In [1]: import numpy as np

In [2]: from numpy import linalg as LA

In [3]: np.set_printoptions(precision=2, suppress=True, linewidth=140, legacy="1.25")

In [4]: m1 = np.maximum(np.array([[-2, -2],
   ...:     [3, 4],
   ...:     [-5, -4],
   ...:     [2, -4],
   ...:     [-3, 4],
   ...:     [4, -3],
   ...:     [1, -4],
   ...:     [-5, -2],
   ...:     [-3, -2],
   ...:     [4, -5],
   ...:     [-2, 3],
   ...:     [4, 1],
   ...:     [4, 3],
   ...:     [3, -5],
   ...:     [3, 3],
   ...:     [4, 4],
   ...:     [3, -2],
   ...:     [-1, -2],
   ...:     [1, 2],
   ...:     [3, 4],
   ...:     [0, -3],
   ...:     [-4, 1],
   ...:     [-5, 2],
   ...:     [4, 4],
   ...:     [-1, -2],
   ...:     [-3, 1],
   ...:     [-2, 0],
   ...:     [5, 5],
   ...:     [2, 2],
   ...:     [1, 5],
   ...:     [-4, 3],
   ...:     [1, -5],
   ...:     [0, -1],
   ...:     [-4, 4],
   ...:     [4, -5],
   ...:     [4, 0],
   ...:     [0, 2],
   ...:     [-2, -2]]) @ np.array([[2, -1, 1], [-3, -3, 0]]) + np.array([-1, 6, 3]), 0)

In [5]: print(m1)
[[ 1 14  1]
 [ 0  0  6]
 [ 1 23  0]
 [15 16  5]
 [ 0  0  0]
 [16 11  7]
 [13 17  4]
 [ 0 17  0]
 [ 0 15  0]
 [22 17  7]
 [ 0  0  1]
 [ 4  0  7]
 [ 0  0  7]
 [20 18  6]
 [ 0  0  6]
 [ 0  0  7]
 [11  9  6]
 [ 3 13  2]
 [ 0  0  4]
 [ 0  0  6]
 [ 8 15  3]
 [ 0  7  0]
 [ 0  5  0]
 [ 0  0  7]
 [ 3 13  2]
 [ 0  6  0]
 [ 0  8  1]
 [ 0  0  8]
 [ 0  0  5]
 [ 0  0  4]
 [ 0  1  0]
 [16 20  4]
 [ 2  9  3]
 [ 0  0  0]
 [22 17  7]
 [ 7  2  7]
 [ 0  0  3]
 [ 1 14  1]]

In [6]: idx = m1[:, 2] > np.median(m1[:, 2])

In [7]: r0 = m1[idx].mean(axis=0) - m1[~idx].mean(axis=0)

In [8]: print(((m1 - m1.mean(axis=0)) @ r0 > 0).astype(int))
[0 1 0 1 0 1 1 0 0 1 0 1 1 1 1 1 1 0 1 1 0 0 0 1 0 0 0 1 1 1 0 1 0 0 1 1 0 0]

In [9]: print(idx.astype(int))
[0 1 0 1 0 1 0 0 0 1 0 1 1 1 1 1 1 0 0 1 0 0 0 1 0 0 0 1 1 0 0 0 0 0 1 1 0 0]

In [10]: proj = m1 @ LA.solve(m1.T @ m1, m1.T)

In [11]: print(np.round(LA.eigvalsh(proj), 2) + 0)
[0. 0. 0. 0. 0. 0. 0. 0. 0. 0. 0. 0. 0. 0. 0. 0. 0. 0. 0. 0. 0. 0. 0. 0. 0. 0. 0. 0. 0. 0. 0. 0. 0. 0. 0. 1. 1. 1.]

In [12]: print(np.round(np.trace(proj), 2))
3.0

In [13]: print(LA.matrix_rank(np.eye(38) - proj))
35

In [14]: print(np.allclose(proj @ proj, proj))
True

In [15]: d = LA.norm(m1[:, None] - m1[None], axis=-1)

In [16]: print(LA.matrix_rank(d ** 2))
5

In [17]: print(d[:5, :5])
[[ 0.   14.9   9.06 14.7  14.07]
 [14.9   0.   23.79 21.95  6.  ]
 [ 9.06 23.79  0.   16.43 23.02]
 [14.7  21.95 16.43  0.   22.49]
 [14.07  6.   23.02 22.49  0.  ]]

In [18]: print(d[8].round(6).argsort(kind="stable")[:4])
[ 8  0 37  7]

In [19]: mat = np.loadtxt("layer14.csv", delimiter=",")

In [20]: print(mat)
[[ 0.71  0.    0.   -0.71  0.    0.    0.    0.  ]
 [ 0.    1.    0.    0.    0.    0.    0.    0.  ]
 [ 0.    0.    1.    0.    0.    0.    0.    0.  ]
 [ 0.71  0.    0.    0.71  0.    0.    0.    0.  ]
 [ 0.    0.    0.    0.    1.    0.    0.    0.  ]
 [ 0.    0.    0.    0.    0.    1.    0.    0.  ]
 [ 0.    0.    0.    0.    0.    0.    1.    0.  ]
 [ 0.    0.    0.    0.    0.    0.    0.    1.  ]]

In [21]: W1 = np.array([[7, 9, 9],
    ...:     [3, 2, 6],
    ...:     [6, 1, 9],
    ...:     [3, 1, 0],
    ...:     [2, 6, 9],
    ...:     [3, 5, 5],
    ...:     [1, 4, 7],
    ...:     [6, 4, 3]])

In [22]: beta = np.array([1, 1, 0])

In [23]: H = np.maximum(mat @ W1 + beta, 0)

In [24]: print(LA.matrix_rank(H))
3

In [25]: print((H > 0).mean(axis=0))
[1. 1. 1.]

In [26]: W2 = np.array([[-9, 7], [-3, -4], [9, 0]])

In [27]: print((H @ W2).round(6).argmax(axis=1))
[0 1 1 1 0 1 0 1]

In [28]: print(W1 @ W2)
[[ -9  13]
 [ 21  13]
 [ 24  38]
 [-30  17]
 [ 45 -10]
 [  3   1]
 [ 42  -9]
 [-39  26]]

In [29]: def softmax(z):
    ...:     e = np.exp(z - z.max(axis=-1, keepdims=True))
    ...:     return e / e.sum(axis=-1, keepdims=True)
    ...: 

In [30]: print(softmax(mat[7] + -2))
[0.1  0.1  0.1  0.1  0.1  0.1  0.1  0.28]

In [31]: print(softmax(mat).sum(axis=1))
[1. 1. 1. 1. 1. 1. 1. 1.]

In [32]: scores = mat @ mat.T / np.sqrt(8)

In [33]: print(softmax(scores).round(6).argmax(axis=1))
[0 1 2 3 4 5 6 7]

In [34]: print(softmax(scores))
[[0.17 0.12 0.12 0.12 0.12 0.12 0.12 0.12]
 [0.12 0.17 0.12 0.12 0.12 0.12 0.12 0.12]
 [0.12 0.12 0.17 0.12 0.12 0.12 0.12 0.12]
 [0.12 0.12 0.12 0.17 0.12 0.12 0.12 0.12]
 [0.12 0.12 0.12 0.12 0.17 0.12 0.12 0.12]
 [0.12 0.12 0.12 0.12 0.12 0.17 0.12 0.12]
 [0.12 0.12 0.12 0.12 0.12 0.12 0.17 0.12]
 [0.12 0.12 0.12 0.12 0.12 0.12 0.12 0.17]]

In [35]: print(np.round(softmax(scores)[7] @ mat, 2) + 0)
[0.17 0.12 0.12 0.   0.12 0.12 0.12 0.17]

In [36]: print(softmax(scores + np.triu(np.full(scores.shape, -np.inf), 1)))
[[1.   0.   0.   0.   0.   0.   0.   0.  ]
 [0.41 0.59 0.   0.   0.   0.   0.   0.  ]
 [0.29 0.29 0.42 0.   0.   0.   0.   0.  ]
 [0.23 0.23 0.23 0.32 0.   0.   0.   0.  ]
 [0.18 0.18 0.18 0.18 0.26 0.   0.   0.  ]
 [0.16 0.16 0.16 0.16 0.16 0.22 0.   0.  ]
 [0.13 0.13 0.13 0.13 0.13 0.13 0.19 0.  ]
 [0.12 0.12 0.12 0.12 0.12 0.12 0.12 0.17]]

In [37]: F = np.load("x.npy")

In [38]: print(F)
[[  5.89   2.78   3.32]
 [  2.03   2.01   0.02]
 [  1.4    1.81  -0.4 ]
 [  1.05   1.68  -0.61]
 [  0.31   1.29  -0.9 ]
 [ -0.05   0.93  -0.84]
 [ -0.16   0.56  -0.57]
 [ -0.16   0.51  -0.53]
 [ -0.14   0.38  -0.4 ]
 [  0.02  -0.04   0.04]
 [  0.14  -0.26   0.24]
 [  0.35  -0.62   0.43]
 [  0.35  -0.62   0.43]
 [  0.45  -1.54  -0.42]
 [ -1.26  -2.56  -5.34]
 [ -1.34  -2.58  -5.54]
 [ -1.87  -2.73  -6.79]
 [ -2.66  -2.93  -8.61]
 [ -2.96  -2.99  -9.27]
 [ -4.1   -3.21 -11.8 ]]

In [39]: M2 = np.array([[0, 6], [1, 4], [0, 9]])

In [40]: print(np.vstack([F, M2.T]).shape)
(22, 3)

In [41]: print(np.einsum("ij->j", F))
[ -2.71  -8.13 -47.54]

In [42]: M2 @ F
---------------------------------------------------------------------------
ValueError                                Traceback (most recent call last)
Cell In[42], line 1
----> 1 M2 @ F

ValueError: matmul: Input operand 1 has a mismatch in its core dimension 0, with gufunc signature (n?,k),(k,m?)->(n?,m?) (size 20 is different from 2)

In [43]: print(LA.matrix_rank(F @ M2))
2
